$ python3 -q
>>> import numpy as np
>>> from numpy import linalg as LA
>>> np.set_printoptions(precision=1, suppress=True, linewidth=200)
>>> m1 = np.array([[1.3, 0.3, -1.0, 1.6, -1.7, 1.4, 0.2, -0.6],
...     [-1.5, -1.8, 1.4, 0.2, 0.4, 0.8, 0.5, 0.8],
...     [-0.4, -0.8, 2.7, 0.7, 1.6, 0.2, -0.6, -1.7],
...     [1.1, -0.1, 1.4, 1.0, -1.9, -0.3, -0.3, 1.3],
...     [0.2, 0.8, -1.5, 0.5, 0.3, 0.1, 1.3, -1.2],
...     [0.8, -0.9, -0.4, -0.3, -2.6, -0.6, 0.2, -2.1],
...     [-1.1, 0.8, -0.6, -2.0, -0.3, 0.0, 1.3, 1.5]])
>>> m1.sum(axis=1)
array([ 1.5,  0.8,  1.7,  2.2,  0.5, -5.9, -0.4])
>>> np.abs(m1).max()
np.float64(2.7)
>>> np.count_nonzero(m1)
np.int64(55)
>>> np.unravel_index(np.abs(m1).argmax(), m1.shape)
(np.int64(2), np.int64(2))
>>> LA.matrix_rank(m1)
np.int64(7)
>>> M = np.load("layer0.npy")
>>> M.round(1) + 0
array([[  0. ,   4.8,   4.3,   2.6,  -1.2,   0.6,   0.8],
       [  0. ,  -0.8,  -0.7,  -0.2,   0. ,  -0.2,  -0.2],
       [ -0.1, -11.5, -10. ,  -5.7,   2.8,  -1.6,  -1.5],
       [  0. ,   2.5,   2.2,   1.2,  -0.6,   0.1,   0.3],
       [ -0.1,   5.3,   4.5,   2.7,  -1.4,   0.7,   0.7],
       [ -0.1,  -5.3,  -4.8,  -2.7,   1.3,  -0.8,  -0.6],
       [  0. ,  -5.3,  -4.7,  -2.6,   1.3,  -0.8,  -0.8],
       [  0.1,   1.2,   1.2,   0.6,  -0.2,   0.2,   0.3],
       [  0. , -14.2, -12.4,  -7.2,   3.5,  -1.9,  -1.8],
       [ -0.1,  10.3,   9.3,   5.2,  -2.6,   1.4,   1.4],
       [  0. ,  -5.6,  -4.9,  -2.8,   1.4,  -0.9,  -0.8],
       [ -0.1,  -4. ,  -3.5,  -1.9,   0.9,  -0.5,  -0.5],
       [ -0.1,  -7.2,  -6.4,  -3.5,   1.8,  -0.9,  -0.8],
       [  0. ,  13.8,  12.1,   7. ,  -3.5,   1.6,   1.8],
       [ -0.1,   2.2,   1.8,   1.2,  -0.7,   0.3,   0.3],
       [ -0.1,   3.9,   3.2,   1.9,  -1.1,   0.5,   0.4],
       [  0. ,   9.9,   8.5,   4.9,  -2.3,   1.3,   1.2],
       [  0. ,  -0.2,  -0.2,  -0.1,   0.1,   0. ,   0. ],
       [  0.1,   0.1,   0.2,   0.3,   0. ,  -0.1,  -0.1]])
>>> C = M[[10, 15]].astype(float)
>>> for _ in range(5):
...     z = LA.norm(M[:, None] - C, axis=-1).argmin(axis=1)
...     C = np.array([M[z == j].mean(axis=0) for j in range(2)])
... 
>>> z
array([1, 1, 0, 1, 1, 0, 0, 1, 0, 1, 0, 0, 0, 1, 1, 1, 1, 1, 1])
>>> np.bincount(z)
array([ 7, 12])
>>> C.round(1) + 0
array([[-0.1, -7.6, -6.7, -3.8,  1.9, -1.1, -1. ],
       [ 0. ,  4.4,  3.9,  2.3, -1.1,  0.5,  0.6]])
>>> np.abs(C[1] - C[0]).argmax()
np.int64(1)
>>> f = np.array([0, -3])
>>> np.cross(C[1, :3], C[0, :3])
array([-0.1, -0.3,  0.3])
>>> np.round(np.correlate(C[1], C[0], "full"), 1) + 0
array([  0. ,  -4.3,  -8.4,   2. , -10.7, -39.1, -71.1, -40. , -10.8,   2.7,  -7.8,  -4.4,   0. ])
>>> vec = np.array([-1, 2, -1, 0, 0, -2, 1])
>>> rhs = M @ vec
>>> np.round(LA.solve(M.T @ M, M.T @ rhs), 1) + 0
array([-1.,  2., -1.,  0.,  0., -2.,  1.])
>>> rhs
array([  5. ,  -0.6, -11.1,   2.9,   5.5,  -4.7,  -5. ,   0.9, -14. ,  10.1,  -5.4,  -3.9,  -7.1,  14. ,   2.3,   4.1,   9.9,  -0.3,  -0.1])
>>> rng = np.random.default_rng(844)
>>> rhs = rhs + 0.1 * rng.normal(size=19)
>>> rhs
array([  5. ,  -0.4, -11.2,   2.9,   5.3,  -4.8,  -5. ,   1.1, -14.1,  10.2,  -5.7,  -3.9,  -7.1,  14. ,   2.4,   4. ,  10.1,  -0.2,  -0.1])
>>> b, *_ = LA.lstsq(M, rhs)
>>> np.round(M.T @ (rhs - M @ b), 1) + 0
array([0., 0., 0., 0., 0., 0., 0.])
>>> b
array([-0.4,  2.1, -1.3,  0.3,  0.1, -1.9,  1.3])
>>> round(float(LA.norm(rhs - M @ b)), 1)
0.4
>>> dist = LA.norm(M[:, None] - M[None], axis=-1)
>>> np.flatnonzero(dist[2] < dist.mean() / 2)
array([2, 8])
>>> dist[:5, :5]
array([[ 0. ,  8.2, 23.8,  3.6,  0.6],
       [ 8.2,  0. , 15.6,  4.7,  8.7],
       [23.8, 15.6,  0. , 20.3, 24.3],
       [ 3.6,  4.7, 20.3,  0. ,  4.1],
       [ 0.6,  8.7, 24.3,  4.1,  0. ]])
>>> LA.norm(M - M.mean(axis=0), axis=1)
array([ 7.1,  1.1, 16.7,  3.6,  7.7,  7.8,  7.8,  1.8, 20.6, 15.2,  8.2,  5.8, 10.5, 20.1,  3.2,  5.6, 14.3,  0.3,  0.4])
>>> dist.mean(axis=1).argmax()
np.int64(8)
>>> B = np.c_[M[:, :5] @ np.array([[2, -5, 4, -5, -1],
...     [-5, -2, 5, -3, 3],
...     [5, 4, 4, 2, 4],
...     [-3, 5, 0, 0, 4],
...     [5, -2, 1, -2, -4]]), np.array([1, 2, 1, -2, 2, 0, -2, -3, 0, -2, -1, 1, 0, 1, 2, -3, 0, 1, -3])]
>>> B.round(1) + 0
array([[ -16.5,   22.9,   40. ,   -3.3,   46.9,    1. ],
       [   1.3,   -2.1,   -6.8,    1.1,   -6. ,    2. ],
       [  38.2,  -51. ,  -95.2,    9.3, -108.7,    1. ],
       [  -8.2,   10.8,   20.5,   -1.8,   23.3,   -2. ],
       [ -19. ,   24.5,   42.6,   -3.4,   50.4,    2. ],
       [  16.8,  -24.2,  -44.9,    4.2,  -50.9,    0. ],
       [  17.3,  -23.8,  -44.2,    4. ,  -50.5,   -2. ],
       [  -2.5,    5.3,   10.7,   -1.4,   11.2,   -3. ],
       [  48.1,  -64.1, -116.8,   10.7, -134.8,    0. ],
       [ -34.2,   48.2,   85.7,   -6.8,   99.5,   -2. ],
       [  19.3,  -25. ,  -46.2,    4.2,  -53.2,   -1. ],
       [  12.6,  -17.3,  -33.5,    3.5,  -37.5,    1. ],
       [  23.6,  -31.6,  -60.4,    5.9,  -68.3,    0. ],
       [ -47. ,   62.6,  113.6,  -10.1,  131.4,    1. ],
       [  -9. ,   10.6,   17.2,   -1.1,   21.4,    2. ],
       [ -15. ,   16.9,   31.1,   -2.9,   36.6,   -3. ],
       [ -33. ,   42.9,   81.6,   -8.4,   92.4,    0. ],
       [   1. ,   -0.7,   -1.8,    0.4,   -2. ,    1. ],
       [   0. ,    1.3,    1.6,   -0.4,    2. ,   -3. ]])
>>> LA.matrix_rank(B)
np.int64(6)
>>> np.round(LA.norm(B - M @ LA.lstsq(M, B)[0], axis=0), 1) + 0
array([0. , 0. , 0. , 0. , 0. , 6.5])
>>> F = np.array([[0, 0, 0, 0, 0, 0, 1],
...     [0, 0, 0, 0, 0, 1, 0],
...     [0, 0, 0, 1, 0, 0, 0],
...     [1, 0, 0, 0, 0, 0, 0],
...     [0, 1, 0, 0, 0, 0, 0],
...     [0, 0, 1, 0, 0, 0, 0],
...     [0, 0, 0, 0, 1, 0, 0]])
>>> z = rng.permutation(7)
>>> B = F[:, z] * rng.choice([-1, 1], 7)
>>> B
array([[ 1,  0,  0,  0,  0,  0,  0],
       [ 0,  0,  0,  0,  0, -1,  0],
       [ 0,  0,  0, -1,  0,  0,  0],
       [ 0,  0,  0,  0,  0,  0,  1],
       [ 0,  0, -1,  0,  0,  0,  0],
       [ 0, -1,  0,  0,  0,  0,  0],
       [ 0,  0,  0,  0,  1,  0,  0]])
>>> left, _, Vt = LA.svd(F.T @ B)
>>> z
array([6, 2, 1, 3, 4, 5, 0])
>>> vec = np.array([3, 1, 2, 1, 2, 1, 2])
>>> rhs = B @ vec
>>> rhs
array([ 3, -1, -1,  2, -2, -1,  2])
>>> LA.solve(B, rhs + B[:, 6])
array([3., 1., 2., 1., 2., 1., 3.])
>>> LA.solve(B, -2 * rhs)
array([-6., -2., -4., -2., -4., -2., -4.])
>>> LA.solve(B, B[:, 0])
array([ 1., -0., -0., -0.,  0., -0.,  0.])
>>> z = rng.integers(0, 2, 7)
>>> feats = np.triu((z[:, None] == z) & (rng.random((7, 7)) < 0.8), 1).astype(int)
>>> feats += feats.T
>>> feats
array([[0, 0, 0, 0, 0, 0, 1],
       [0, 0, 0, 0, 0, 0, 1],
       [0, 0, 0, 1, 1, 1, 0],
       [0, 0, 1, 0, 1, 1, 0],
       [0, 0, 1, 1, 0, 1, 0],
       [0, 0, 1, 1, 1, 0, 0],
       [1, 1, 0, 0, 0, 0, 0]])
>>> LA.lstsq(feats[:-1].T, feats[-1])[2]
np.int32(5)
>>> np.allclose(feats[:-1].T @ LA.lstsq(feats[:-1].T, feats[-1])[0], feats[-1])
False
>>> round(np.trace(LA.pinv(feats) @ feats), 1)
np.float64(6.0)
>>> np.unique(feats.round(6), axis=0).shape
(6, 7)
>>> W1 = np.array([[-6, 8, 2, 3],
...     [6, -3, 3, -8],
...     [8, 3, -5, -3],
...     [-6, -3, 5, 7],
...     [-1, 9, -8, 4],
...     [1, 0, -3, 2],
...     [9, 0, -5, 0]])
>>> b = np.array([1, 0, 1, 0])
>>> hid = np.maximum(feats @ W1 + b, 0)
>>> (hid > 0).mean(axis=0)
array([0.9, 0.6, 0.1, 0.6])
>>> (hid > 0).astype(int)
array([[1, 0, 0, 0],
       [1, 0, 0, 0],
       [0, 1, 0, 1],
       [1, 1, 0, 1],
       [1, 0, 0, 1],
       [1, 1, 0, 1],
       [1, 1, 1, 0]])
>>> hid
array([[10,  0,  0,  0],
       [10,  0,  0,  0],
       [ 0,  6,  0, 13],
       [ 9, 12,  0,  3],
       [ 4,  0,  0,  6],
       [ 2,  9,  0,  8],
       [ 1,  5,  6,  0]])
>>> C = np.array([[-1, -2], [2, 1], [3, -3], [-3, -1]])
>>> hid @ C
array([[-10, -20],
       [-10, -20],
       [-27,  -7],
       [  6,  -9],
       [-22, -14],
       [ -8,  -3],
       [ 27, -15]])
>>> left, sig, Vt = LA.svd(feats, full_matrices=False)
>>> np.round(Vt @ Vt.T, 1) + 0
array([[1., 0., 0., 0., 0., 0., 0.],
       [0., 1., 0., 0., 0., 0., 0.],
       [0., 0., 1., 0., 0., 0., 0.],
       [0., 0., 0., 1., 0., 0., 0.],
       [0., 0., 0., 0., 1., 0., 0.],
       [0., 0., 0., 0., 0., 1., 0.],
       [0., 0., 0., 0., 0., 0., 1.]])
>>> np.round(left.T @ feats @ Vt.T, 1) + 0
array([[3. , 0. , 0. , 0. , 0. , 0. , 0. ],
       [0. , 1.4, 0. , 0. , 0. , 0. , 0. ],
       [0. , 0. , 1.4, 0. , 0. , 0. , 0. ],
       [0. , 0. , 0. , 1. , 0. , 0. , 0. ],
       [0. , 0. , 0. , 0. , 1. , 0. , 0. ],
       [0. , 0. , 0. , 0. , 0. , 1. , 0. ],
       [0. , 0. , 0. , 0. , 0. , 0. , 0. ]])
>>> np.allclose(left * sig @ Vt, feats)
True
>>> sig
array([ 3. ,  1.4,  1.4,  1. ,  1. ,  1. , -0. ])
>>> np.abs(left[:, 0]).round(6).argmax()
np.int64(2)
>>> np.abs(Vt[0])
array([0. , 0. , 0.5, 0.5, 0.5, 0.5, 0. ])
>>> vec = np.array([-1, -3, -2, -1, 0, 2, 1])
>>> feats @ (2 * vec)
array([ 2,  2,  2,  0, -2, -6, -8])
>>> A = np.load("mat.npy")
>>> A
array([[0., 6., 3.],
       [6., 0., 0.],
       [3., 0., 0.]])
>>> left, sig, Vt = LA.svd(A)
>>> V = Vt[:(sig > 1e-8).sum()]
>>> vec = A[2] + -2 * A[0] + rng.integers(2) * np.eye(3)[1]
>>> vec
array([  3., -12.,  -6.])
>>> np.allclose(V.T @ V @ vec, vec)
True
>>> LA.matrix_rank(np.vstack([A, vec]))
np.int64(2)
>>> proj = np.triu(np.array([[3, 1, 2], [1, 1, 0], [1, 0, 2]]), 1) + np.eye(3)
>>> B = proj @ A @ LA.inv(proj)
>>> proj @ A - A @ proj
array([[ 12.,   0.,   0.],
       [  0.,  -6., -12.],
       [  0.,  -3.,  -6.]])
>>> B
array([[ 12.,  -6., -21.],
       [  6.,  -6., -12.],
       [  3.,  -3.,  -6.]])
>>> np.round(np.poly(B), 1) + 0
array([  1.,   0., -45.,   0.])
>>> round(LA.det(B), 1)
np.float64(0.0)
